$ ipython --no-banner

In [1]: import numpy as np

In [2]: np.set_printoptions(precision=2, suppress=True, linewidth=160, legacy="1.25")

In [3]: def rd(a):
   ...:     return np.round(a, 2) + 0
   ...: 

In [4]: X = np.loadtxt("sample13.csv", delimiter=",")

In [5]: print(X)
[[2. 1. 2.]
 [2. 2. 1.]
 [1. 2. 2.]]

In [6]: P = np.triu(np.array([[1, -2, 2], [1, 1, 0], [1, -3, -3]]), 1) + np.eye(3)

In [7]: Y = P @ X @ np.linalg.inv(P)

In [8]: print(rd(np.poly(Y)))
[ 1. -6.  6. -5.]

In [9]: rd(np.linalg.det(Y))
Out[9]: 5.0

In [10]: print(Y)
[[ 0.  1.  4.]
 [ 2.  6. -3.]
 [ 1.  4.  0.]]

In [11]: print(np.sort(np.abs(np.fft.fft(X[0]))), rd(np.sort(np.linalg.svd(X, compute_uv=False))))
[1. 1. 5.] [1. 1. 5.]

In [12]: X @ (-1.0) ** np.arange(3)
Out[12]: array([3., 1., 1.])

In [13]: rng = np.random.default_rng(99)

In [14]: A = np.triu(rng.random((4, 4)) < 0.6, 1).astype(int)

In [15]: A = A + A.T

In [16]: print(A)
[[0 1 1 0]
 [1 0 1 1]
 [1 1 0 1]
 [0 1 1 0]]

In [17]: Y = np.array([[-3, 1, 0], [0, -1, 3]])

In [18]: C = np.kron(Y, X)

In [19]: C.shape
Out[19]: (6, 9)

In [20]: rd(np.linalg.norm(C, 2)), rd(np.linalg.norm(Y, 2) * np.linalg.norm(X, 2))
Out[20]: (16.58, 16.58)

In [21]: C
Out[21]: 
array([[-6., -3., -6.,  2.,  1.,  2.,  0.,  0.,  0.],
       [-6., -6., -3.,  2.,  2.,  1.,  0.,  0.,  0.],
       [-3., -6., -6.,  1.,  2.,  2.,  0.,  0.,  0.],
       [ 0.,  0.,  0., -2., -1., -2.,  6.,  3.,  6.],
       [ 0.,  0.,  0., -2., -2., -1.,  6.,  6.,  3.],
       [ 0.,  0.,  0., -1., -2., -2.,  3.,  6.,  6.]])
